$ python -q
>>> import numpy as np
>>> import numpy.linalg as la
>>> np.set_printoptions(precision=1, suppress=True, linewidth=140, legacy="1.25")
>>> def rnd(a):
...     return np.round(a, 1) + 0
... 
>>> F = np.load("out18.npy")
>>> F
array([[ 3,  6,  1,  6,  0, 14, 12],
       [ 0,  0,  7, 12,  0,  0,  9],
       [ 8,  9,  0,  0, 10,  2,  3],
       [ 0,  0,  0,  0,  9, 17, 15],
       [ 0,  0,  5, 12,  0,  0,  9],
       [ 0,  3,  2,  3,  3,  0,  6],
       [ 5,  7,  0,  0,  3, 17, 14],
       [ 5,  2,  0,  0, 10,  2,  2],
       [ 1, 12,  0,  0, 12,  8, 14],
       [20, 21,  7,  0,  4,  2,  0],
       [ 0,  0,  3, 13,  0,  0,  0],
       [21, 15,  0,  0, 11,  5,  0],
       [ 0,  0,  0,  8,  4,  2, 14],
       [ 6, 11,  3,  0,  4,  2,  5],
       [ 5,  0,  2, 17,  0,  5,  0],
       [ 3,  7,  0,  0, 11,  5,  8],
       [18, 10,  9,  0,  1,  0,  0]])
>>> z = F[:, 2] > np.median(F[:, 2])
>>> r0 = F[z].mean(axis=0) - F[~z].mean(axis=0)
>>> z.astype(int)
array([0, 1, 0, 0, 1, 1, 0, 0, 0, 1, 1, 0, 0, 1, 1, 0, 1])
>>> gram = np.cov(F, rowvar=False)
>>> np.median(F, axis=0)
array([3., 6., 1., 0., 4., 2., 6.])
>>> rnd(F.std(axis=0))
array([7. , 6.1, 2.9, 5.7, 4.5, 5.7, 5.6])
>>> np.argwhere(np.triu(np.abs(np.corrcoef(F.T)) > 0.8, 1))
array([], shape=(0, 2), dtype=int64)
>>> np.argsort(-F.std(axis=0).round(6), kind="stable")
array([0, 1, 3, 5, 6, 4, 2])
>>> rnd(la.eigvalsh(gram)[::-1])
array([107.6,  68.1,  22.7,  12.9,   6.7,   4.1,   1.7])
